In [1]: import numpy as np

In [2]: np.set_printoptions(suppress=True, linewidth=140)

In [3]: rd = lambda a: np.round(a, 3) + 0

In [4]: feats = np.array([[26, 6, 20, 18], [6, 6, 8, 12], [20, 8, 20, 18], [18, 12, 18, 27]])

In [5]: # null space of dimension 1

In [6]: r = np.linalg.matrix_rank(feats)

In [7]: print(r)
3

In [8]: null = np.linalg.svd(feats)[2][r:].T

In [9]: print(np.linalg.matrix_rank(feats.T @ feats), np.linalg.matrix_rank(feats @ feats.T))
3 3

In [10]: print([int(np.linalg.matrix_rank(feats[:, :j + 1])) for j in range(4)])
[1, 2, 3, 3]

In [11]: print(np.allclose(feats @ null, 0))
True

In [12]: print([int(np.linalg.matrix_rank(feats[:i])) for i in range(1, len(feats) + 1)])
[1, 2, 3, 3]

In [13]: print(rd(null[:, 0] / null[np.abs(null[:, 0]).round(6).argmax(), 0]))
[ 0.333  1.    -0.333 -0.444]

In [14]: print(rd(np.linalg.norm(feats, 2) / np.linalg.norm(feats)))
0.986

In [15]: print(np.linalg.cond(feats) > 100)
True

In [16]: t = np.radians(36)

In [17]: r_ = np.eye(4)

In [18]: r_[2, 2] = r_[0, 0] = np.cos(t)

In [19]: r_[2, 0], r_[0, 2] = -np.sin(t), np.sin(t)

In [20]: print(rd(r_))
[[ 0.809  0.     0.588  0.   ]
 [ 0.     1.     0.     0.   ]
 [-0.588  0.     0.809  0.   ]
 [ 0.     0.     0.     1.   ]]

In [21]: A2 = feats @ r_.T

In [22]: print(rd(np.linalg.svd(feats, compute_uv=False)), rd(np.linalg.svd(A2, compute_uv=False)))
[65.583 10.826  2.592  0.   ] [65.583 10.826  2.592  0.   ]

In [23]: print(np.allclose(np.linalg.norm(feats, axis=1), np.linalg.norm(A2, axis=1)))
True

In [24]: print(rd(np.linalg.pinv(r_)))
[[ 0.809  0.    -0.588  0.   ]
 [ 0.     1.     0.     0.   ]
 [ 0.588  0.     0.809  0.   ]
 [ 0.     0.     0.     1.   ]]

In [25]: x = np.array([9, -9, 6, 6])

In [26]: a = np.maximum(feats @ x, 0)

In [27]: print(feats * (a > 1e-9)[:, None])
[[26  6 20 18]
 [ 6  6  8 12]
 [20  8 20 18]
 [18 12 18 27]]

In [28]: print(a)
[408 120 336 324]

In [29]: print(np.maximum(feats @ x, 0) - np.maximum(-feats @ x, 0))
[408 120 336 324]

In [30]: print(np.flatnonzero(a > 1e-9))
[0 1 2 3]

In [31]: data = np.load("case8.npy")

In [32]: print(data)
[[0 2 0 0]
 [2 0 0 0]
 [0 0 0 2]
 [0 0 2 0]]

In [33]: # splits into 2 blocks

In [34]: rng = np.random.default_rng(66)

In [35]: labels = rng.permutation(4)

In [36]: print(labels)
[1 0 3 2]

In [37]: A2 = data[labels][:, labels]

In [38]: print(np.diag(A2))
[0 0 0 0]

In [39]: print(np.allclose(A2, data))
True
